$ python -q
>>> import numpy as np
>>> np.set_printoptions(precision=2, suppress=True, linewidth=200, floatmode="fixed")
>>> rnd = lambda a: np.round(a, 2) + 0
>>> mat = np.array([[-2, -4, -1, 4, -3, -5, -2],
...     [2, 4, 2, -4, -1, -5, -4],
...     [0, 4, 5, 5, 0, 5, -2],
...     [5, 3, -2, 2, 4, -3, 0],
...     [-5, 5, -4, -1, -3, 0, 3],
...     [-1, 2, 1, 5, -2, -4, 1],
...     [-1, 2, 0, 0, 0, -4, -3]])
>>> x = np.array([-3, 4, 2, 4, -5, -1, 2])
>>> a = np.maximum(mat @ x, 0)
>>> print(mat.T @ a)
[-318  404   38  466 -290 -147   40]
>>> print(np.maximum(mat @ (3 * x), 0))
[ 60   0 111   0 132 147  27]
>>> print(np.maximum(mat @ x, 0) - np.maximum(-mat @ x, 0))
[ 20   0  37 -16  44  49   9]
>>> print(rnd(np.tanh(mat @ x)))
[ 1.00  0.00  1.00 -1.00  1.00  1.00  1.00]
>>> f = np.array([-2, 1, -1, -3, 2, -2, -2])
>>> M2 = mat + np.outer(f, np.eye(7)[5])
>>> print(rnd(np.linalg.det(M2) / np.linalg.det(mat)), rnd(1 + np.linalg.solve(mat, f)[5]))
1.32 1.32
>>> print(np.linalg.matrix_rank(np.linalg.inv(M2) - np.linalg.inv(mat), tol=1e-8))
1
>>> print(np.linalg.matrix_rank(M2 - mat))
1
>>> f, r1 = mat[4], mat[6]
>>> print(f @ f)
85
>>> print(f @ r1)
6
>>> p = (f @ r1) / (f @ f) * f
>>> print(rnd(r1 - p))
[-0.65  1.65  0.28  0.07  0.21 -4.00 -3.21]
>>> print(rnd((r1 - p) @ f))
0.0
>>> m1 = np.load("x.npy")
>>> print(m1)
[[0 0 0 0 0 0 0 0 0 0]
 [0 0 0 0 0 0 0 0 0 0]
 [0 0 0 0 0 0 0 1 0 0]
 [0 2 0 0 0 0 0 0 0 0]
 [0 0 0 0 0 0 0 0 1 0]
 [0 0 0 0 0 0 0 0 0 0]
 [2 0 0 0 0 0 0 0 0 0]
 [0 0 0 0 0 0 0 0 0 0]
 [0 0 0 0 0 0 0 0 0 2]
 [0 0 0 1 0 0 0 0 0 0]]
>>> # column 4 repeats column 2
>>> rng = np.random.default_rng(5568)
>>> labels = rng.permutation(10)
>>> print(labels)
[4 5 1 8 3 7 6 9 2 0]
>>> M2 = m1[labels][:, labels]
>>> print(rnd(np.linalg.det(M2)), rnd(np.linalg.det(m1[labels])))
0.0 0.0
>>> print(rnd(np.sort(np.abs(np.linalg.eigvals(M2)))))
[0.00 0.00 0.00 0.00 0.00 0.00 0.00 0.00 0.00 0.00]
>>> print(m1 @ m1)
[[0 0 0 0 0 0 0 0 0 0]
 [0 0 0 0 0 0 0 0 0 0]
 [0 0 0 0 0 0 0 0 0 0]
 [0 0 0 0 0 0 0 0 0 0]
 [0 0 0 0 0 0 0 0 0 2]
 [0 0 0 0 0 0 0 0 0 0]
 [0 0 0 0 0 0 0 0 0 0]
 [0 0 0 0 0 0 0 0 0 0]
 [0 0 0 2 0 0 0 0 0 0]
 [0 2 0 0 0 0 0 0 0 0]]
>>> print((m1 != 0).astype(int))
[[0 0 0 0 0 0 0 0 0 0]
 [0 0 0 0 0 0 0 0 0 0]
 [0 0 0 0 0 0 0 1 0 0]
 [0 1 0 0 0 0 0 0 0 0]
 [0 0 0 0 0 0 0 0 1 0]
 [0 0 0 0 0 0 0 0 0 0]
 [1 0 0 0 0 0 0 0 0 0]
 [0 0 0 0 0 0 0 0 0 0]
 [0 0 0 0 0 0 0 0 0 1]
 [0 0 0 1 0 0 0 0 0 0]]
>>> M = np.load("layer1.npy")
>>> print(M)
[[ 0  0  0  0  0  0  0]
 [ 0  0  0  0  0  0 -4]
 [ 0  0  0  0 -9  0  0]
 [ 0 -5  0  0  0  0  0]
 [ 0  0  0  0  0  3  0]
 [ 0  0  0 -5  0  0  0]
 [ 0  0 -5  0  0  0  0]]
>>> print(M @ M)
[[  0   0   0   0   0   0   0]
 [  0   0  20   0   0   0   0]
 [  0   0   0   0   0 -27   0]
 [  0   0   0   0   0   0  20]
 [  0   0   0 -15   0   0   0]
 [  0  25   0   0   0   0   0]
 [  0   0   0   0  45   0   0]]
>>> print(rnd(np.sort(np.abs(np.linalg.eigvals(M)))))
[0.00 4.88 4.88 4.88 4.88 4.88 4.88]
>>> print(np.trace(M))
0
>>> print(rnd(np.abs(np.linalg.eigvals(M)).max()))
4.88
>>> print(rnd(np.linalg.det(M)))
0.0
>>> labels = rng.permutation(7)
>>> print(labels)
[5 6 1 3 2 4 0]
>>> M2 = M[labels][:, labels]
>>> print(rnd(np.linalg.det(M2)), rnd(np.linalg.det(M[labels])))
0.0 0.0
>>> print(np.allclose(M2, M))
False
>>> arr = np.load("dump.npy")
>>> print(arr)
[[ 1.51 -3.21  1.36 -2.76 -1.43 -0.26 -0.64 -2.68]
 [ 1.97 -2.58  1.51 -2.93 -1.17 -0.22  0.25 -2.82]
 [ 2.09 -2.71  0.73 -3.10 -2.14  0.30  0.09 -2.55]
 [ 1.44 -3.27  1.19 -3.00 -1.96  0.12  0.35 -2.93]
 [ 1.14  3.22  1.83 -1.21 -2.01 -0.21 -0.17  2.32]
 [ 1.05  2.69  2.26 -1.45 -1.96  1.21  0.02  2.23]
 [ 1.08  3.20  1.73 -0.94 -1.92  0.13 -0.10  2.66]
 [ 0.55  2.78  1.82 -0.94 -2.25  0.17  0.02  2.23]
 [-0.01  0.34 -2.72  0.79  2.21  2.14  1.66 -0.06]
 [ 0.23  0.36 -3.24  0.78  1.88  2.04  1.94 -0.18]
 [-0.38 -0.02 -2.59  1.09  1.72  1.17  2.61  0.00]
 [-0.29 -0.19 -3.40  1.08  2.11  1.62  2.08  0.53]]
>>> M2 = np.c_[arr[:, :7] @ np.array([[2, -2, -1, -1, 1, -2, 2],
...     [2, -2, 2, 0, 2, 1, -1],
...     [2, 1, 1, 2, 2, -2, 1],
...     [1, 2, 1, -2, -2, -1, 0],
...     [-2, 1, 0, 1, 2, 0, 1],
...     [2, 1, -2, 2, -2, 0, 1],
...     [1, -1, 2, -1, 2, -1, -1]]), np.array([3, 2, 0, 1, 1, 0, 3, 2, 0, 0, 3, 1])]
>>> print(rnd(M2))
[[ -1.74  -1.81 -10.09   5.42  -0.29  -5.55   6.54   3.00]
 [  1.02  -4.77  -7.61   5.05   4.29  -6.86   6.39   2.00]
 [  2.09  -6.16 -10.30   3.94  -0.37  -5.34   5.69   0.00]
 [  0.23  -3.34  -9.33   4.87  -0.18  -5.88   5.15   1.00]
 [ 14.60 -11.36   6.00   2.68   9.72  -1.34  -1.16   1.00]
 [ 16.91  -8.89   2.76   6.81   7.55  -2.50   0.90   0.00]
 [ 15.08 -10.40   5.65   2.70   8.52  -1.38  -1.00   3.00]
 [ 14.22  -8.82   5.59   3.04   6.83  -1.04  -1.96   2.00]
 [ -2.47   0.89  -2.20  -2.18  -2.89   3.35  -0.39   0.00]
 [ -2.26  -0.88  -2.17  -4.25  -3.53   3.66  -1.16   0.00]
 [ -3.38   0.67   1.72  -5.53  -1.46   2.22  -3.05   3.00]
 [ -5.58   1.37  -1.49  -5.40  -4.49   4.03  -2.14   1.00]]
>>> print(rnd(np.linalg.norm(np.linalg.qr(arr)[0].T @ M2, axis=0) ** 2 / ((M2 ** 2).sum(axis=0) + 1e-12)))
[1.00 1.00 1.00 1.00 1.00 1.00 1.00 0.70]
>>> print(np.linalg.matrix_rank(np.c_[arr, M2]))
9
>>> hat = arr @ np.linalg.solve(arr.T @ arr, arr.T)
>>> print(rnd(np.trace(hat)))
8.0
>>> print(rnd(hat @ arr[:, 1]))
[-3.21 -2.58 -2.71 -3.27  3.22  2.69  3.20  2.78  0.34  0.36 -0.02 -0.19]
>>> labels = rng.permutation(8)
>>> M2 = arr[:, labels] * rng.choice([-1, 1], 8)
>>> print(M2)
[[ 2.76  1.36 -1.43  0.64 -3.21  2.68 -0.26  1.51]
 [ 2.93  1.51 -1.17 -0.25 -2.58  2.82 -0.22  1.97]
 [ 3.10  0.73 -2.14 -0.09 -2.71  2.55  0.30  2.09]
 [ 3.00  1.19 -1.96 -0.35 -3.27  2.93  0.12  1.44]
 [ 1.21  1.83 -2.01  0.17  3.22 -2.32 -0.21  1.14]
 [ 1.45  2.26 -1.96 -0.02  2.69 -2.23  1.21  1.05]
 [ 0.94  1.73 -1.92  0.10  3.20 -2.66  0.13  1.08]
 [ 0.94  1.82 -2.25 -0.02  2.78 -2.23  0.17  0.55]
 [-0.79 -2.72  2.21 -1.66  0.34  0.06  2.14 -0.01]
 [-0.78 -3.24  1.88 -1.94  0.36  0.18  2.04  0.23]
 [-1.09 -2.59  1.72 -2.61 -0.02 -0.00  1.17 -0.38]
 [-1.08 -3.40  2.11 -2.08 -0.19 -0.53  1.62 -0.29]]
>>> Uu, _, VT = np.linalg.svd(arr.T @ M2)
>>> print(rnd(np.linalg.lstsq(arr, M2)[0]))
[[ 0.00  0.00  0.00  0.00  0.00  0.00  0.00  1.00]
 [ 0.00  0.00  0.00  0.00  1.00  0.00  0.00  0.00]
 [ 0.00  1.00  0.00  0.00  0.00  0.00  0.00  0.00]
 [-1.00  0.00  0.00  0.00  0.00  0.00  0.00  0.00]
 [ 0.00  0.00  1.00  0.00  0.00  0.00  0.00  0.00]
 [ 0.00  0.00  0.00  0.00  0.00  0.00  1.00  0.00]
 [ 0.00  0.00  0.00 -1.00  0.00  0.00  0.00  0.00]
 [ 0.00  0.00  0.00  0.00  0.00 -1.00  0.00  0.00]]
